>>> import numpy as np
>>> np.set_printoptions(precision=2, suppress=True, linewidth=120, sign=" ")
>>> X = np.array([[6, 3, 6, 0, 0], [4, 2, 4, 0, 0], [4, 2, 4, 0, 0]])
>>> Uu, sigma, Vh = np.linalg.svd(X)
>>> V = Vh[:(sigma > 1e-8).sum()]
>>> rng = np.random.default_rng(2434)
>>> x = X[2] + -3 * X[0] + rng.integers(2) * np.eye(5)[2]
>>> print(x)
[-14.  -7. -14.   0.   0.]
>>> print(np.linalg.matrix_rank(np.vstack([X, x])))
1
>>> print(np.argsort(-np.linalg.norm(X, axis=0).round(6), kind="stable")[:3])
[ 0  2  1]
>>> print([round(float(x), 2) for x in np.linalg.svd(X, compute_uv=False)[:3]])
[12.37, 0.0, 0.0]
>>> Uu, sigma, Vh = np.linalg.svd(X, full_matrices=False)
>>> print(Uu.shape, sigma.shape, Vh.shape)
(3, 3) (3,) (3, 5)
>>> print(np.round(Uu.T @ X @ Vh.T, 2) + 0)
[[ 12.37   0.     0.  ]
 [  0.     0.     0.  ]
 [  0.     0.     0.  ]]
>>> print(np.round(Vh @ Vh.T, 2) + 0)
[[ 1.  0.  0.]
 [ 0.  1.  0.]
 [ 0.  0.  1.]]
>>> Uu, sigma, Vh = np.linalg.svd(X)
>>> print(np.argmax(sigma[:-1] / (sigma[1:] + 1e-6)) + 1)
1
>>> B = Uu[:, :1] @ np.diag(sigma[:1]) @ Vh[:1]
>>> print(np.round(np.abs(X - B).max(), 2))
0.0
>>> print(np.linalg.matrix_rank(X, rtol=0.05))
1
>>> print(np.abs(np.diag(np.linalg.qr(X)[1])) > 1e-9)
[ True False False]
>>> print(np.round(np.trace(np.linalg.pinv(X) @ X), 2))
1.0
>>> F = np.array([[-3, -3, 1, 3, 1, -2],
...     [0, 3, -3, 2, 1, 2],
...     [0, 1, 0, 2, -1, 2],
...     [1, 1, 2, -2, 1, -2],
...     [-1, 2, -2, -1, -3, 1],
...     [-1, 0, 1, 3, -3, 1]])
>>> print(F)
[[-3 -3  1  3  1 -2]
 [ 0  3 -3  2  1  2]
 [ 0  1  0  2 -1  2]
 [ 1  1  2 -2  1 -2]
 [-1  2 -2 -1 -3  1]
 [-1  0  1  3 -3  1]]
>>> B = F / np.sqrt((F ** 2).mean(axis=1, keepdims=True))
>>> print(np.linalg.matrix_rank(B) == np.linalg.matrix_rank(F))
True
>>> print(np.linalg.norm(B, axis=1))
[ 2.45  2.45  2.45  2.45  2.45  2.45]
>>> print(B[3])
[ 0.63  0.63  1.26 -1.26  0.63 -1.26]
>>> O, Rm = np.linalg.qr(F)
>>> print(np.round(O @ Rm, 2) + 0)
[[-3. -3.  1.  3.  1. -2.]
 [ 0.  3. -3.  2.  1.  2.]
 [ 0.  1.  0.  2. -1.  2.]
 [ 1.  1.  2. -2.  1. -2.]
 [-1.  2. -2. -1. -3.  1.]
 [-1.  0.  1.  3. -3.  1.]]
>>> print(np.round(abs(Rm[0, 0]), 2), np.round(np.linalg.norm(F[:, 0]), 2))
3.46 3.46
>>> print(np.round(O.T @ O, 2) + 0)
[[ 1.  0.  0.  0.  0.  0.]
 [ 0.  1.  0.  0.  0.  0.]
 [ 0.  0.  1.  0.  0.  0.]
 [ 0.  0.  0.  1.  0.  0.]
 [ 0.  0.  0.  0.  1.  0.]
 [ 0.  0.  0.  0.  0.  1.]]
>>> print(O.shape, Rm.shape)
(6, 6) (6, 6)
>>> print(np.allclose(Rm.T @ Rm, F.T @ F))
True
>>> print(np.abs(np.diag(Rm)))
[ 3.46  4.32  2.92  4.02  3.88  0.73]
